% ipython --no-banner

In [1]: import numpy as np

In [2]: from numpy import linalg as LA

In [3]: np.set_printoptions(precision=2, suppress=True, linewidth=200, floatmode="fixed")

In [4]: J = np.load("run17.npy")

In [5]: print(J)
[[1 5]
 [0 1]]

In [6]: # triangular: eigenvalues sit on the diagonal

In [7]: def softmax(z):
   ...:     e = np.exp(z - z.max(axis=-1, keepdims=True))
   ...:     return e / e.sum(axis=-1, keepdims=True)
   ...: 

In [8]: print(softmax(J[1]))
[0.27 0.73]

In [9]: att = J @ J.T / np.sqrt(2)

In [10]: print(np.round(softmax(att), 2) + 0)
[[1.00 0.00]
 [0.94 0.06]]

In [11]: th = np.radians(72)

In [12]: R = np.eye(2)

In [13]: R[0, 0] = R[1, 1] = np.cos(th)

In [14]: R[0, 1], R[1, 0] = -np.sin(th), np.sin(th)

In [15]: print(R)
[[ 0.31 -0.95]
 [ 0.95  0.31]]

In [16]: B = J @ R.T

In [17]: print(round(LA.det(R), 2), round(np.trace(R), 2))
1.0 0.62

In [18]: print(np.abs(B - J).max(axis=0))
[5.45 2.50]

In [19]: print(np.allclose(J @ J.T, B @ B.T))
True

In [20]: U, sv, VT = LA.svd(J)

In [21]: print(sv)
[5.19 0.19]

In [22]: print(np.argmax(sv[:-1] / (sv[1:] + 1e-6)) + 1)
1

In [23]: B = U[:, :1] @ np.diag(sv[:1]) @ VT[:1]

In [24]: print(LA.matrix_rank(J, rtol=0.05))
1

In [25]: print(np.round(np.abs(J - B).max(), 2))
0.19

In [26]: print(LA.matrix_rank(B))
1

In [27]: print(round(float(LA.norm(J - B, 2)), 2), round(sv[1], 2))
0.19 0.19

In [28]: u = np.array([1, 0])

In [29]: B = J + np.outer(u, np.eye(2)[1])

In [30]: print(B)
[[1.00 6.00]
 [0.00 1.00]]

In [31]: print(LA.matrix_rank(LA.inv(B) - LA.inv(J), tol=1e-8))
1

In [32]: print(LA.matrix_rank(B - J))
1

In [33]: feats = np.load("m.npy")

In [34]: print(feats)
[[ 11.90 -14.29 -11.97   5.62]
 [ -0.16   0.28   0.16  -0.01]
 [  0.60  -0.40   0.23   0.01]]

In [35]: # row 0 is much longer than the rest

In [36]: B = feats / np.sqrt((feats ** 2).mean(axis=1, keepdims=True))

In [37]: print(feats - feats.mean(axis=1, keepdims=True))
[[ 14.09 -12.11  -9.79   7.80]
 [ -0.23   0.21   0.09  -0.08]
 [  0.49  -0.51   0.12  -0.10]]

In [38]: print(B[2])
[ 1.59 -1.06  0.61  0.03]

In [39]: print(LA.norm(B, axis=1))
[2.00 2.00 2.00]

In [40]: print(feats.reshape(-1, 2))
[[ 11.90 -14.29]
 [-11.97   5.62]
 [ -0.16   0.28]
 [  0.16  -0.01]
 [  0.60  -0.40]
 [  0.23   0.01]]

In [41]: T = feats.reshape(3, 2, -1)

In [42]: print(T.transpose(1, 0, 2))
[[[ 11.90 -14.29]
  [ -0.16   0.28]
  [  0.60  -0.40]]

 [[-11.97   5.62]
  [  0.16  -0.01]
  [  0.23   0.01]]]

In [43]: print(np.swapaxes(T, 1, 2)[0])
[[ 11.90 -11.97]
 [-14.29   5.62]]

In [44]: U, sv, VT = LA.svd(feats)

In [45]: print(np.argmax(sv[:-1] / (sv[1:] + 1e-6)) + 1)
1

In [46]: print(sv)
[22.83  0.61  0.10]

In [47]: B = U[:, :1] @ np.diag(sv[:1]) @ VT[:1]

In [48]: print(round(LA.norm(feats - B) / LA.norm(feats), 2))
0.03

In [49]: print(np.round(LA.norm(feats - B, 2), 2), round(float(sv[1]), 2))
0.61 0.61

In [50]: print(np.argsort(-LA.norm(feats, axis=0).round(6), kind="stable")[:3])
[1 2 0]

In [51]: print(round(float(LA.norm(feats, 2) / LA.norm(feats)), 2))
1.0

In [52]: F = np.load("test4.npy")

In [53]: print(F)
[[ -1.33   2.11   2.47   1.68  -2.85  -5.82   1.66]
 [ -0.56   2.25  -2.90   0.21  -3.67   4.23   4.91]
 [ -0.02  -9.82   0.34   0.60  -0.26   9.19   6.23]
 [ -0.56  -3.94   7.25  -1.11  -0.10  -3.81   1.58]
 [  2.24  -1.44   0.07  -1.08   1.79  -2.46  -1.24]
 [ -0.93  -0.65  -2.23  -1.98   2.52  -1.46   1.31]
 [  1.15  -4.59   0.89  -1.20  -1.79   9.21   1.58]
 [  0.43  -5.76  -1.12  -2.97   4.90  -3.31  -3.07]
 [ -1.55   4.83  -0.49   2.31   4.09  -0.99   7.51]
 [ -7.84   4.18   0.88   2.17  -3.36   4.84   2.66]
 [  3.89  -3.71  -3.57  -4.75   1.92  -0.73   1.88]
 [  2.78   6.25  -7.13  -0.60  -0.62  -5.54   0.57]
 [ -2.51 -13.39  -1.63  -0.47   2.02  -0.90  -4.39]
 [  7.78  -5.50   1.09  -2.35  -1.22   4.20  -2.40]
 [  5.98  -4.68  -1.48   2.16  -1.18   0.05   2.60]
 [  4.78   3.57  -2.12  -2.74  -0.84  -2.24   3.54]]

In [54]: Xc = F - F.mean(axis=0)

In [55]: vecs = LA.svd(Xc)[2][:5]

In [56]: B = Xc - Xc @ vecs.T @ vecs

In [57]: print(B.std(axis=0))
[0.29 0.65 0.63 1.45 0.99 0.63 0.60]

In [58]: print((Xc @ vecs.T).std(axis=0))
[5.95 4.92 3.74 2.75 2.35]

In [59]: B = np.c_[F[:, :5] @ np.array([[3, -7, -8, 8, -8],
    ...:     [-5, -6, -2, 1, -2],
    ...:     [-3, 4, -4, -7, 7],
    ...:     [-6, 2, 8, 4, 9],
    ...:     [-8, -6, -9, 6, -5]]), np.array([-2, -2, 1, 0, 3, -3, 1, -3, -2, 1, -3, 2, 1, -1, -3, 0])]

In [60]: print(B)
[[  -9.23   26.99   35.63  -36.20   53.08   -2.00]
 [  23.87    1.26   46.29   -3.11   -0.08   -2.00]
 [  46.50   63.18   25.58  -11.52   28.88    1.00]
 [   3.73   54.94  -24.62  -64.21   53.62    0.00]
 [   5.87  -19.66  -40.07   22.41  -33.22    3.00]
 [  -1.13  -17.59  -20.86   14.72  -37.29   -3.00]
 [  45.25   31.39    2.93  -17.16    4.36    1.00]
 [  12.07   -8.27  -55.30   23.04  -50.99   -3.00]
 [ -73.91  -40.01  -13.63   29.64   -0.35   -2.00]
 [ -33.20   57.82   98.44  -76.18   96.85    1.00]
 [  54.07  -40.27  -64.70   44.92 -101.04   -3.00]
 [   7.04  -82.96   -5.44   72.28  -86.95    2.00]
 [  50.97   78.33   31.44  -11.82   21.12    1.00]
 [  71.43  -14.48  -63.42   32.39  -58.66   -1.00]
 [  42.26   -8.30   -4.66   55.08  -23.50   -3.00]
 [  26.01  -63.80  -51.26   40.65  -80.68    0.00]]

In [61]: print(np.round(LA.lstsq(F, B[:, 0])[0], 2) + 0)
[ 3.00 -5.00 -3.00 -6.00 -8.00  0.00  0.00]

In [62]: print(LA.norm(LA.qr(F)[0].T @ B, axis=0) ** 2 / ((B ** 2).sum(axis=0) + 1e-12))
[1.00 1.00 1.00 1.00 1.00 0.25]

In [63]: print(LA.matrix_rank(np.c_[F, B]))
8

In [64]: d = LA.norm(F[:, None] - F[None], axis=-1)

In [65]: print((d + 1e9 * np.eye(16)).round(6).argmin(axis=1))
[ 3  9  6  4  5  4  2  4  5  1  5 15  7 14  4 11]

In [66]: print(d[10].round(6).argsort(kind="stable")[:4])
[10  5  4  7]

In [67]: print(d.shape)
(16, 16)

In [68]: print(d.mean(axis=1).argmax())
12

In [69]: print(np.unravel_index(d.round(6).argmax(), d.shape))
(np.int64(2), np.int64(11))

In [70]: print(np.flatnonzero(d[10] < d.mean() / 2))
[10]

In [71]: print(LA.matrix_rank(d ** 2))
9

In [72]: print(d[:5, :5])
[[ 0.00 11.99 20.07  8.91  8.94]
 [11.99  0.00 13.95 15.22 12.01]
 [20.07 13.95  0.00 16.62 16.55]
 [ 8.91 15.22 16.62  0.00  8.89]
 [ 8.94 12.01 16.55  8.89  0.00]]

In [73]: u = np.array([4, -3])

In [74]: print(np.convolve(F[3], u))
[ -2.24 -14.08  40.82 -26.19   2.93 -14.94  17.75  -4.74]

In [75]: print(np.cross(F[3, :3], F[11, :3]))
[-17.22  16.16   7.45]

In [76]: A = np.load("mat.npy")

In [77]: print(A)
[[0 0 0 0 1 1 1]
 [0 0 0 0 1 0 1]
 [0 0 0 1 1 1 0]
 [0 0 1 0 1 0 1]
 [1 1 1 1 0 1 0]
 [1 0 1 0 1 0 1]
 [1 1 0 1 0 1 0]]

In [78]: cent = F[[1, 11]].astype(float)

In [79]: for _ in range(3):
    ...:     labels = LA.norm(F[:, None] - cent, axis=-1).argmin(axis=1)
    ...:     cent = np.array([F[labels == j].mean(axis=0) for j in range(2)])
    ...: 

In [80]: print(labels)
[1 0 0 0 1 1 0 1 1 0 1 1 0 0 0 1]

In [81]: print(cent[1] - cent[0])
[ 0.86  5.09 -2.32 -1.27  2.56 -6.20 -0.08]

In [82]: rng = np.random.default_rng(4)

In [83]: labels = rng.permutation(7)

In [84]: print(labels)
[1 2 0 5 4 3 6]

In [85]: B = A[labels][:, labels]

In [86]: print(B)
[[0 0 0 0 1 0 1]
 [0 0 0 1 1 1 0]
 [0 0 0 1 1 0 1]
 [0 1 1 0 1 0 1]
 [1 1 1 1 0 1 0]
 [0 1 0 0 1 0 1]
 [1 0 1 1 0 1 0]]

In [87]: print(np.allclose(B, A))
False

In [88]: print(np.diag(B))
[0 0 0 0 0 0 0]
